In [1]: import numpy as np

In [2]: np.set_printoptions(precision=1, suppress=True, linewidth=120)

In [3]: F = np.loadtxt("out2.csv", delimiter=",")

In [4]: print(F)
[[ 4.1  3.7  0.4  1.2  2.4]
 [ 2.4  4.5  2.2 -1.5  2. ]
 [ 4.6  2.1  0.6  2.9  0. ]
 [ 2.3  4.1  0.9 -3.   2.9]
 [ 1.6  5.2  0.6 -0.4  2.3]
 [ 3.2  3.1  0.5 -0.8  2.2]
 [ 4.6  1.9  1.2  2.4  1.6]
 [ 5.9  1.4  0.2  1.1  0.1]
 [ 3.5  3.1  1.8  0.5  2.8]
 [ 3.2  1.8  1.  -2.2  2.8]
 [ 4.3  1.5  0.6  3.2 -0.9]
 [ 2.9  2.5  1.2 -0.9  3.5]
 [ 3.3  3.4  2.2 -0.8  2.1]
 [ 4.   2.   0.7 -2.9  1.8]
 [ 5.5  2.3 -0.7  1.2  1. ]
 [ 3.2  2.2  0.7  0.3  3.3]
 [ 5.4  2.3 -0.8  2.8  1.9]
 [ 2.5  4.   0.  -0.6  3.6]
 [ 3.9  1.6  0.7  2.7 -0.3]
 [ 2.4  4.2  1.6 -4.   0.2]]

In [5]: out = np.c_[F[:, :1] @ np.array([[1]]), np.array([4, 8, -7, 3, 7, -7, 1, -1, 6, 4, -5, 5, 3, 1, 5, -4, -8, -2, -9, -7])]

In [6]: print(out)
[[ 4.1  4. ]
 [ 2.4  8. ]
 [ 4.6 -7. ]
 [ 2.3  3. ]
 [ 1.6  7. ]
 [ 3.2 -7. ]
 [ 4.6  1. ]
 [ 5.9 -1. ]
 [ 3.5  6. ]
 [ 3.2  4. ]
 [ 4.3 -5. ]
 [ 2.9  5. ]
 [ 3.3  3. ]
 [ 4.   1. ]
 [ 5.5  5. ]
 [ 3.2 -4. ]
 [ 5.4 -8. ]
 [ 2.5 -2. ]
 [ 3.9 -9. ]
 [ 2.4 -7. ]]

In [7]: print(np.linalg.norm(np.linalg.qr(F)[0].T @ out, axis=0) ** 2 / ((out ** 2).sum(axis=0) + 1e-12))
[1.  0.3]

In [8]: print(np.linalg.matrix_rank(out))
2

In [9]: print(np.round(np.linalg.lstsq(F, out[:, 0])[0], 1) + 0)
[1. 0. 0. 0. 0.]

In [10]: z = F[:, 2] > np.median(F[:, 2])

In [11]: f = F[z].mean(axis=0) - F[~z].mean(axis=0)

In [12]: print(((F - F.mean(axis=0)) @ f > 0).astype(int))
[0 1 0 1 1 1 0 0 1 1 0 1 1 1 0 1 0 1 0 1]

In [13]: print((((F - F.mean(axis=0)) @ f > 0) == z).mean())
0.7

In [14]: vec = np.array([0, 0, 0, 1, 3])

In [15]: rhs = F @ vec

In [16]: print(rhs)
[ 8.4  4.5  2.9  5.7  6.5  5.8  7.2  1.4  8.9  6.2  0.5  9.6  5.5  2.5  4.2 10.2  8.5 10.2  1.8 -3.4]

In [17]: print(np.round(np.linalg.lstsq(F, rhs)[0], 1) + 0)
[0. 0. 0. 1. 3.]

In [18]: print(np.round(np.linalg.solve(F.T @ F, F.T @ rhs), 1) + 0)
[0. 0. 0. 1. 3.]

In [19]: rng = np.random.default_rng(4257)

In [20]: rhs = rhs + 0.3 * rng.normal(size=20)

In [21]: print(rhs)
[ 8.7  4.8  3.1  6.2  6.8  6.4  7.1  1.4  8.5  6.2  1.2  9.7  5.8  1.9  4.1 10.2  9.  10.2  1.7 -3.3]

In [22]: coef, *_ = np.linalg.lstsq(F, rhs)

In [23]: print(coef.round(1) + 0)
[ 0.   0.1 -0.1  1.1  3. ]

In [24]: print([round(float(np.linalg.norm(np.linalg.solve(F.T @ F + lam * np.eye(5), F.T @ rhs))), 2) for lam in (0, 1, 10, 100)])
[3.14, 3.02, 2.32, 1.1]

In [25]: print(coef.round())
[-0.  0. -0.  1.  3.]

In [26]: print(np.round(F.T @ (rhs - F @ coef), 1) + 0)
[0. 0. 0. 0. 0.]

In [27]: d = np.linalg.norm(F[:, None] - F[None], axis=-1)

In [28]: print(np.linalg.norm(F - F.mean(axis=0), axis=1))
[1.7 3.  3.6 3.7 3.2 1.1 2.7 3.4 1.5 2.7 4.4 2.2 1.8 3.1 2.8 1.7 3.7 2.7 3.6 4.8]

In [29]: print(d[12])
[2.8 1.6 4.9 2.9 3.  1.7 3.9 4.7 1.6 2.5 5.7 2.  0.  3.  4.4 2.5 5.3 2.9 4.9 4. ]

In [30]: print(d[:5, :5])
[[0.  3.8 3.4 4.6 3.3]
 [3.8 0.  6.  2.2 2.2]
 [3.4 6.  0.  7.3 5.9]
 [4.6 2.2 7.3 0.  3. ]
 [3.3 2.2 5.9 3.  0. ]]

In [31]: print(np.unravel_index(d.round(6).argmax(), d.shape))
(np.int64(16), np.int64(19))

In [32]: print(np.flatnonzero(d[12] < d.mean() / 2))
[ 1  5  8 12]

In [33]: print(d.mean(axis=1).argmax())
19

In [34]: E = np.array([[-1.7, -2.0, -1.0, 1.0],
    ...:     [0.0, 2.3, 1.0, 0.0],
    ...:     [2.0, -1.0, 0.3, 2.0],
    ...:     [-2.0, -2.0, -1.0, 1.3]])

In [35]: hat = np.triu(np.array([[-2, -4, -9, 6], [0, 4, 6, 8], [-1, 7, -3, 7], [-5, -2, -1, -8]]), 1) + np.eye(4)

In [36]: out = hat @ E @ np.linalg.inv(hat)

In [37]: print(out)
[[  -31.7  -141.    547.  -2520. ]
 [   -4.    -35.7   173.   -879. ]
 [  -12.    -63.    263.3 -1256. ]
 [   -2.    -10.     41.   -193.7]]

In [38]: print(round(float(np.linalg.det(out)), 1))
0.0

In [39]: print(round(np.trace(out), 1), np.trace(E))
2.2 2.2

In [40]: U, sigma, Vh = np.linalg.svd(E)

In [41]: print(np.argmax(sigma[:-1] / (sigma[1:] + 1e-6)) + 1)
3

In [42]: out = U[:, :3] @ np.diag(sigma[:3]) @ Vh[:3]

In [43]: print(np.linalg.matrix_rank(out))
3

In [44]: print(round(np.linalg.norm(E - out) / np.linalg.norm(E), 1))
0.0

In [45]: out = E / np.linalg.norm(E, axis=1, keepdims=True)

In [46]: gram = out @ out.T

In [47]: print(round(float(np.degrees(np.arccos(np.clip(gram[0, 1], -1, 1)))), 1))
138.5

In [48]: print((gram - 2 * np.eye(4)).round(6).argmax(axis=1))
[3 2 0 0]

In [49]: print(gram.round(1) + 0)
[[ 1.  -0.7  0.   1. ]
 [-0.7  1.  -0.3 -0.7]
 [ 0.  -0.3  1.   0. ]
 [ 1.  -0.7  0.   1. ]]

In [50]: print(np.round(np.einsum("ij,ji->", E, E), 1))
-4.0

In [51]: print(np.kron(np.eye(2, dtype=int), E))
[[-1.7 -2.  -1.   1.  -0.  -0.  -0.   0. ]
 [ 0.   2.3  1.   0.   0.   0.   0.   0. ]
 [ 2.  -1.   0.3  2.   0.  -0.   0.   0. ]
 [-2.  -2.  -1.   1.3 -0.  -0.  -0.   0. ]
 [-0.  -0.  -0.   0.  -1.7 -2.  -1.   1. ]
 [ 0.   0.   0.   0.   0.   2.3  1.   0. ]
 [ 0.  -0.   0.   0.   2.  -1.   0.3  2. ]
 [-0.  -0.  -0.   0.  -2.  -2.  -1.   1.3]]

In [52]: print(round(float(np.linalg.eigvals(E).sum().real), 1))
2.2

In [53]: print(np.round(np.poly(E), 1) + 0)
[ 1.  -2.2  4.4 -1.2  0. ]

In [54]: print(np.round(np.linalg.det(E.T), 1))
0.0

In [55]: K = np.diag(np.array([3, -4, 5])) + 3 * np.eye(3, k=1) + 3 * np.eye(3, k=-1)

In [56]: print(K)
[[ 3.  3.  0.]
 [ 3. -4.  3.]
 [ 0.  3.  5.]]

In [57]: vec = np.array([3, 5, 2])

In [58]: rhs = K @ vec

In [59]: coef, lr = np.zeros(3), 1 / np.linalg.norm(K, 2) ** 2

In [60]: for i in range(10):
    ...:     coef -= lr * K.T @ (K @ coef - rhs)
    ...:     if i % 2 == 0: print(i, round(np.linalg.norm(K @ coef - rhs), 1))
    ...: 
0 7.0
2 2.9
4 1.3
6 0.5
8 0.2

In [61]: print(np.round(np.linalg.cond(K), 1))
1.7

In [62]: print(coef)
[3. 5. 2.]

In [63]: A = np.load("m.npy")

In [64]: print(A)
[[-1.1 -0.1  1.2 -3.2]
 [-0.8  0.6  0.3 -2.2]
 [ 1.1  0.  -1.2  3.7]
 [-0.1  2.2  1.2  0.1]
 [-1.2 -1.4  1.7 -3.2]
 [-0.3 -0.2  1.  -0.8]
 [-1.   1.2 -0.7 -3.3]
 [ 0.3 -2.3  0.5  1. ]
 [-0.8 -0.9  1.  -2.4]
 [-2.2 -0.5  1.2 -6.6]
 [-0.8 -0.8  0.6 -2.1]
 [ 1.   1.7 -0.6  3. ]
 [-0.3 -1.9  0.5 -0.6]
 [ 0.2 -0.9 -0.1  0.2]
 [ 0.6 -0.2  0.2  1.6]
 [ 0.5 -0.5 -0.3  0.9]
 [-0.7 -1.4 -0.5 -2.6]
 [-0.7  0.4  1.4 -2.1]
 [ 1.5 -0.7  0.6  4.5]
 [ 0.1 -3.5  0.7  0.4]
 [ 0.8  0.5  1.1  2.5]
 [-0.9  0.8 -1.6 -2.8]]

In [65]: z = A[:, 0] > np.median(A[:, 0])

In [66]: f = A[z].mean(axis=0) - A[~z].mean(axis=0)

In [67]: print(round((((A - A.mean(axis=0)) @ f > 0) == z).mean(), 1))
1.0

In [68]: print(((A - A.mean(axis=0)) @ f > 0).astype(int))
[0 0 1 1 0 0 0 1 0 0 0 1 1 1 1 1 0 0 1 1 1 0]

In [69]: print(z.astype(int))
[0 0 1 1 0 0 0 1 0 0 0 1 0 1 1 1 0 0 1 1 1 0]

In [70]: Q, _ = np.linalg.qr(np.array([[2.2, 0.0, 0.0, -0.6, 0.1, 1.3],
    ...:     [-1.2, 1.2, -0.5, 0.5, 2.0, 0.0],
    ...:     [0.7, -0.6, 0.6, 0.2, -0.7, 0.3],
    ...:     [1.1, 0.7, 0.5, -1.8, 1.9, 0.6],
    ...:     [0.5, -0.5, -0.8, 0.9, -0.3, -1.4],
    ...:     [-0.3, 0.0, 1.1, 1.4, -0.1, -1.0]]))

In [71]: data = 3 * Q

In [72]: print(data)
[[-2.3 -0.7  0.4  1.1  1.4 -0.3]
 [ 1.2 -2.   0.6  1.2 -0.3 -1.2]
 [-0.7  1.  -1.   0.2 -1.  -2.4]
 [-1.1 -1.7 -0.8 -1.  -1.7  0.6]
 [-0.5  0.8  1.6  1.3 -1.8  0.7]
 [ 0.3  0.1 -2.1  1.9 -0.1  1. ]]

In [73]: vec = np.array([-3, -3, 2, -5, 4, 3])

In [74]: print(np.linalg.norm(data @ vec) <= np.linalg.norm(data, 2) * np.linalg.norm(vec) + 1e-9)
True

In [75]: print(data @ (2 * vec))
[ 18.2 -15.  -29.3  14.6 -18.6 -24.8]

In [76]: print(np.round(data @ data.T, 1) + 0)
[[9. 0. 0. 0. 0. 0.]
 [0. 9. 0. 0. 0. 0.]
 [0. 0. 9. 0. 0. 0.]
 [0. 0. 0. 9. 0. 0.]
 [0. 0. 0. 0. 9. 0.]
 [0. 0. 0. 0. 0. 9.]]

In [77]: print(np.round(data.T @ data, 1) + 0)
[[9. 0. 0. 0. 0. 0.]
 [0. 9. 0. 0. 0. 0.]
 [0. 0. 9. 0. 0. 0.]
 [0. 0. 0. 9. 0. 0.]
 [0. 0. 0. 0. 9. 0.]
 [0. 0. 0. 0. 0. 9.]]

In [78]: print(np.linalg.svd(data, compute_uv=False))
[3. 3. 3. 3. 3. 3.]

In [79]: print(np.linalg.norm(data, axis=0))
[3. 3. 3. 3. 3. 3.]

In [80]: Q, V = np.linalg.qr(data[:, :3])[0], np.linalg.qr(data[:, 3:])[0]

In [81]: sigma = np.linalg.svd(Q.T @ V, compute_uv=False)

In [82]: print(sigma.round(1) + 0)
[0. 0. 0.]

In [83]: M = np.load("arr.npy")

In [84]: print(M)
[[-1 -1 -2]
 [-1  1 -1]
 [ 0 -1  2]
 [ 2 -4  1]]

In [85]: out = np.c_[M[:, :2] @ np.array([[-4, 0], [-5, 2]]), np.array([2, 1, 1, 1])]

In [86]: print(out)
[[ 9 -2  2]
 [-1  2  1]
 [ 5 -2  1]
 [12 -8  1]]

In [87]: print(np.round(np.linalg.norm(out - M @ np.linalg.lstsq(M, out)[0], axis=0), 1) + 0)
[0.  0.  0.6]

In [88]: print(np.linalg.matrix_rank(out))
3

In [89]: print(np.round(np.linalg.lstsq(M, out[:, 0])[0], 1) + 0)
[-4. -5.  0.]

In [90]: print(np.linalg.matrix_rank(np.c_[M, out]))
4

In [91]: vec = np.array([0, 1, 2])

In [92]: h1 = np.maximum(M @ vec, 0)

In [93]: print(np.maximum(M @ (3 * vec), 0))
[0 0 9 0]

In [94]: print(M.T @ h1)
[ 0 -3  6]

In [95]: print(np.maximum(M @ vec, 0) - np.maximum(-M @ vec, 0))
[-5 -1  3 -2]

In [96]: print(h1)
[0 0 3 0]

In [97]: print(np.flatnonzero(h1 > 1e-9))
[2]

In [98]: print(np.tanh(M @ vec))
[-1.  -0.8  1.  -1. ]

In [99]: Q, R = np.linalg.qr(M)

In [100]: print(np.round(Q.T @ Q, 1) + 0)
[[1. 0. 0.]
 [0. 1. 0.]
 [0. 0. 1.]]

In [101]: print(R)
[[ 2.4 -3.3  2. ]
 [ 0.  -2.9 -0.6]
 [ 0.   0.  -2.3]]

In [102]: print(Q @ R)
[[-1. -1. -2.]
 [-1.  1. -1.]
 [ 0. -1.  2.]
 [ 2. -4.  1.]]

In [103]: print(Q.round(1) + 0)
[[-0.4  0.8  0.3]
 [-0.4  0.1  0. ]
 [ 0.   0.3 -0.9]
 [ 0.8  0.5  0.2]]

In [104]: out = np.c_[Q[:, :2] @ np.array([[0, 1], [-1, 0]]), np.array([0, 0, 2, 1])]

In [105]: print(out)
[[-0.8 -0.4  0. ]
 [-0.1 -0.4  0. ]
 [-0.3  0.   2. ]
 [-0.5  0.8  1. ]]

In [106]: print(np.linalg.matrix_rank(out))
3

In [107]: print(np.round(np.linalg.norm(out - Q @ np.linalg.lstsq(Q, out)[0], axis=0), 1) + 0)
[0.  0.  0.3]

In [108]: out = np.array([[3, 3, -2], [-4, -2, 0], [-2, 2, 4]])

In [109]: C = np.array([[0]])

In [110]: X = np.block([[out, np.zeros((3, 1))], [np.zeros((1, 3)), C]])

In [111]: print(X)
[[ 3.  3. -2.  0.]
 [-4. -2.  0.  0.]
 [-2.  2.  4.  0.]
 [ 0.  0.  0.  0.]]

In [112]: print(X.shape)
(4, 4)

In [113]: print(np.linalg.matrix_rank(X))
3

In [114]: print(np.linalg.svd(X, compute_uv=False))
[6.6 4.5 1.6 0. ]

In [115]: print(X.sum(axis=1))
[ 4. -6.  4.  0.]

In [116]: print(X.sum(axis=0))
[-3.  3.  2.  0.]

In [117]: print(X.mean(axis=0))
[-0.8  0.8  0.5  0. ]

In [118]: print(np.abs(X).max())
4.0
